$ ipython --no-banner

In [1]: import numpy as np

In [2]: import numpy.linalg as la

In [3]: np.set_printoptions(precision=2, suppress=True, linewidth=140)

In [4]: def rd(a):
   ...:     return np.round(a, 2) + 0
   ...: 

In [5]: J = np.loadtxt("w.csv", delimiter=",")

In [6]: rd(J)
Out[6]: 
array([[ 1.24, -0.18, -0.3 ,  0.4 ,  0.32,  0.36,  0.92,  0.44, -0.94,  0.05,  0.07],
       [-0.19,  0.56, -0.8 , -1.21,  0.23,  0.44,  0.57,  0.02,  0.12, -0.92, -0.35],
       [-0.12,  0.47,  0.5 , -0.79, -1.18,  0.05,  0.01,  0.05, -1.07,  0.57, -0.14],
       [ 0.43, -0.21,  0.96,  0.25, -0.39, -0.04,  0.32, -0.36,  0.28, -0.77, -1.32],
       [-0.43,  0.03,  0.73, -0.35,  0.91, -0.01,  1.03, -0.87, -0.01,  0.71,  0.13],
       [-0.12, -1.01,  0.64, -0.57, -0.25,  0.74,  0.33,  0.98,  0.6 ,  0.03,  0.45],
       [ 0.25, -1.01, -0.98, -0.3 , -0.5 ,  0.15,  0.05, -0.76,  0.3 ,  0.79, -0.55],
       [-0.99, -1.01, -0.17,  0.03,  0.36, -0.55,  0.02,  0.3 , -1.03, -0.45, -0.41],
       [ 0.75, -0.38,  0.14, -0.74, -0.15, -1.37,  0.09, -0.25,  0.12, -0.44,  0.73],
       [ 0.56,  0.05,  0.23, -0.74,  0.97, -0.19, -0.87,  0.58, -0.01,  0.61, -0.8 ],
       [ 0.31, -0.42,  0.33, -0.26,  0.29,  0.93, -0.89, -0.93, -0.58, -0.58,  0.5 ]])

In [7]: vec = np.array([1, -2, 0, 3, 3, 2, 0, -2, -2, 2, -1])

In [8]: h1 = np.maximum(J @ vec, 0)

In [9]: rd(h1)
Out[9]: array([5.52, 0.  , 0.  , 0.31, 4.24, 0.  , 3.23, 2.07, 0.  , 1.64, 4.49])
